>>> import numpy as np
>>> import numpy.linalg as la
>>> np.set_printoptions(suppress=True, linewidth=120)
>>> def rnd(a):
...     return np.round(a, 2) + 0
... 
>>> m1 = np.load("layer15.npy")
>>> m1
array([[ 0,  0,  0,  0],
       [ 0,  2,  0,  0],
       [ 0,  0,  0, -1],
       [-2,  0,  0,  0]])
>>> rnd(la.pinv(m1))
array([[ 0. ,  0. ,  0. , -0.5],
       [ 0. ,  0.5,  0. ,  0. ],
       [ 0. ,  0. ,  0. ,  0. ],
       [ 0. ,  0. , -1. ,  0. ]])
>>> m1.T @ m1
array([[4, 0, 0, 0],
       [0, 4, 0, 0],
       [0, 0, 0, 0],
       [0, 0, 0, 1]])
>>> m1[:, 2] @ m1[:, 0]
np.int64(0)
>>> rng = np.random.default_rng(1450)
>>> Y = m1 + rng.integers(-2, 3, (4, 3)) @ rng.integers(-2, 3, (3, 4))
>>> Y
array([[ 0,  2,  0,  3],
       [-4, -1, -5,  1],
       [-1,  0, -1,  0],
       [ 1,  2,  3,  0]])
>>> Y - m1
array([[ 0,  2,  0,  3],
       [-4, -3, -5,  1],
       [-1,  0, -1,  1],
       [ 3,  2,  3,  0]])
>>> np.abs(Y - m1).sum(axis=1)
array([ 5, 13,  3,  8])
>>> m1 @ m1
array([[0, 0, 0, 0],
       [0, 4, 0, 0],
       [2, 0, 0, 0],
       [0, 0, 0, 0]])
>>> (m1 - m1.T) / 2
array([[ 0. ,  0. ,  0. ,  1. ],
       [ 0. ,  0. ,  0. ,  0. ],
       [ 0. ,  0. ,  0. , -0.5],
       [-1. ,  0. ,  0.5,  0. ]])
>>> (m1 + m1.T) / 2
array([[ 0. ,  0. ,  0. , -1. ],
       [ 0. ,  2. ,  0. ,  0. ],
       [ 0. ,  0. ,  0. , -0.5],
       [-1. ,  0. , -0.5,  0. ]])
>>> arr = np.load("test13.npy")
>>> arr
array([[ 0.,  2., -2.,  0., -3.],
       [ 2.,  3., -4.,  0., -6.],
       [-2., -4.,  3.,  0.,  6.],
       [ 0.,  0.,  0., -1.,  0.],
       [-3., -6.,  6.,  0.,  8.]])
>>> # 2 blocks once reordered
>>> la.cond(arr) > 100
np.False_
>>> X = np.loadtxt("block16.csv", delimiter=",")
>>> X
array([[ 0.,  0., -1.,  0.,  0.,  0.,  0.,  0.,  0., -2., -2.,  0.],
       [ 0., -2.,  0., -3.,  0.,  0.,  0.,  0.,  0.,  0.,  0.,  0.],
       [ 3.,  0., -1.,  0.,  0.,  0.,  0.,  0.,  0., -2.,  1.,  0.],
       [ 0.,  3.,  0.,  3.,  0.,  0.,  1.,  0.,  0.,  0.,  0.,  0.],
       [ 0.,  0.,  0.,  0., -2.,  0.,  0., -1.,  2.,  0.,  0.,  0.],
       [ 0.,  0.,  0.,  0.,  1.,  0.,  0., -3.,  2.,  0.,  0.,  1.],
       [ 0.,  1.,  0., -2.,  0.,  0., -3.,  0.,  0.,  0.,  0.,  0.],
       [ 0.,  0.,  0.,  0., -1.,  1.,  0.,  0., -2.,  0.,  0.,  1.],
       [ 0.,  0.,  0.,  0.,  1., -1.,  0., -3.,  0.,  0.,  0.,  0.],
       [-1.,  0.,  1.,  0.,  0.,  0.,  0.,  0.,  0., -2.,  1.,  0.],
       [ 1.,  0.,  2.,  0.,  0.,  0.,  0.,  0.,  0.,  0.,  0.,  0.],
       [ 0.,  0.,  0.,  0.,  0.,  1.,  0., -3.,  2.,  0.,  0.,  1.]])
>>> u = np.array([-9, 4, 5])
>>> np.polyval(u, X[6])
array([  5.,   0.,   5., -39.,   5.,   5., -88.,   5.,   5.,   5.,   5.,   5.])
>>> np.cross(X[6, :3], X[7, :3])
array([0., 0., 0.])
>>> np.array([np.convolve(row, u, "same") for row in X])
array([[  0.,   9.,  -4.,  -5.,   0.,   0.,   0.,   0.,  18.,  10., -18., -10.],
       [ 18.,  -8.,  17., -12., -15.,   0.,   0.,   0.,   0.,   0.,   0.,   0.],
       [ 12.,  24.,  -4.,  -5.,   0.,   0.,   0.,   0.,  18., -17.,  -6.,   5.],
       [-27.,  12., -12.,  12.,  15.,  -9.,   4.,   5.,   0.,   0.,   0.,   0.],
       [  0.,   0.,   0.,  18.,  -8., -10.,   9., -22.,   3.,  10.,   0.,   0.],
       [  0.,   0.,   0.,  -9.,   4.,   5.,  27., -30.,  -7.,  10.,  -9.,   4.],
       [ -9.,   4.,  23.,  -8., -10.,  27., -12., -15.,   0.,   0.,   0.,   0.],
       [  0.,   0.,   0.,   9., -13.,  -1.,   5.,  18.,  -8., -10.,  -9.,   4.],
       [  0.,   0.,   0.,  -9.,  13.,   1.,  22., -12., -15.,   0.,   0.,   0.],
       [ -4., -14.,   4.,   5.,   0.,   0.,   0.,   0.,  18., -17.,  -6.,   5.],
       [  4., -13.,   8.,  10.,   0.,   0.,   0.,   0.,   0.,   0.,   0.,   0.],
       [  0.,   0.,   0.,   0.,  -9.,   4.,  32., -30.,  -7.,  10.,  -9.,   4.]])
>>> q, evecs = la.qr(X[:, :3])[0], la.qr(X[:, 3:])[0]
>>> sv = la.svd(q.T @ evecs, compute_uv=False)
>>> rnd(la.norm(q @ q.T - evecs @ evecs.T, 2))
np.float64(1.0)
>>> rnd(sv)
array([0.93, 0.46, 0.36])
>>> (sv > 0.9).sum()
np.int64(1)
>>> rnd(np.degrees(np.arccos(sv.clip(0, 1))))
array([21.27, 62.37, 69.09])
>>> idx = rng.permutation(12)
>>> Y = X[:, idx] * rng.choice([-1, 1], 12)
>>> Y
array([[ 0., -2., -0., -2., -0., -0.,  0., -0., -0., -0., -1., -0.],
       [ 0.,  0., -0.,  0., -0., -0.,  0., -0.,  3., -0.,  0.,  2.],
       [ 3., -2., -0.,  1., -0., -0.,  0., -0., -0., -0., -1., -0.],
       [ 0.,  0., -0.,  0., -1., -0.,  0., -0., -3., -0.,  0., -3.],
       [ 0.,  0.,  2.,  0., -0.,  1.,  2., -0., -0., -0.,  0., -0.],
       [ 0.,  0., -1.,  0., -0.,  3.,  2., -0., -0., -1.,  0., -0.],
       [ 0.,  0., -0.,  0.,  3., -0.,  0., -0.,  2., -0.,  0., -1.],
       [ 0.,  0.,  1.,  0., -0., -0., -2., -1., -0., -1.,  0., -0.],
       [ 0.,  0., -1.,  0., -0.,  3.,  0.,  1., -0., -0.,  0., -0.],
       [-1., -2., -0.,  1., -0., -0.,  0., -0., -0., -0.,  1., -0.],
       [ 1.,  0., -0.,  0., -0., -0.,  0., -0., -0., -0.,  2., -0.],
       [ 0.,  0., -0.,  0., -0.,  3.,  2., -1., -0., -1.,  0., -0.]])
>>> left, _, Vt = la.svd(X.T @ Y)
>>> rnd(la.lstsq(X, Y)[0])
array([[ 1.,  0.,  0.,  0.,  0.,  0.,  0.,  0.,  0.,  0.,  0.,  0.],
       [ 0.,  0.,  0.,  0.,  0.,  0.,  0.,  0.,  0.,  0.,  0., -1.],
       [ 0.,  0.,  0.,  0.,  0.,  0.,  0.,  0.,  0.,  0.,  1.,  0.],
       [ 0.,  0.,  0.,  0.,  0.,  0.,  0.,  0., -1.,  0.,  0.,  0.],
       [ 0.,  0., -1.,  0.,  0.,  0.,  0.,  0.,  0.,  0.,  0.,  0.],
       [ 0.,  0.,  0.,  0.,  0.,  0.,  0., -1.,  0.,  0.,  0.,  0.],
       [ 0.,  0.,  0.,  0., -1.,  0.,  0.,  0.,  0.,  0.,  0.,  0.],
       [ 0.,  0.,  0.,  0.,  0., -1.,  0.,  0.,  0.,  0.,  0.,  0.],
       [ 0.,  0.,  0.,  0.,  0.,  0.,  1.,  0.,  0.,  0.,  0.,  0.],
       [ 0.,  1.,  0.,  0.,  0.,  0.,  0.,  0.,  0.,  0.,  0.,  0.],
       [ 0.,  0.,  0.,  1.,  0.,  0.,  0.,  0.,  0.,  0.,  0.,  0.],
       [ 0.,  0.,  0.,  0.,  0.,  0.,  0.,  0.,  0., -1.,  0.,  0.]])
>>> rnd(left @ Vt)
array([[ 1.,  0.,  0.,  0.,  0.,  0.,  0.,  0.,  0.,  0.,  0.,  0.],
       [ 0.,  0.,  0.,  0.,  0.,  0.,  0.,  0.,  0.,  0.,  0., -1.],
       [ 0.,  0.,  0.,  0.,  0.,  0.,  0.,  0.,  0.,  0.,  1.,  0.],
       [ 0.,  0.,  0.,  0.,  0.,  0.,  0.,  0., -1.,  0.,  0.,  0.],
       [ 0.,  0., -1.,  0.,  0.,  0.,  0.,  0.,  0.,  0.,  0.,  0.],
       [ 0.,  0.,  0.,  0.,  0.,  0.,  0., -1.,  0.,  0.,  0.,  0.],
       [ 0.,  0.,  0.,  0., -1.,  0.,  0.,  0.,  0.,  0.,  0.,  0.],
       [ 0.,  0.,  0.,  0.,  0., -1.,  0.,  0.,  0.,  0.,  0.,  0.],
       [ 0.,  0.,  0.,  0.,  0.,  0.,  1.,  0.,  0.,  0.,  0.,  0.],
       [ 0.,  1.,  0.,  0.,  0.,  0.,  0.,  0.,  0.,  0.,  0.,  0.],
       [ 0.,  0.,  0.,  1.,  0.,  0.,  0.,  0.,  0.,  0.,  0.,  0.],
       [ 0.,  0.,  0.,  0.,  0.,  0.,  0.,  0.,  0., -1.,  0.,  0.]])
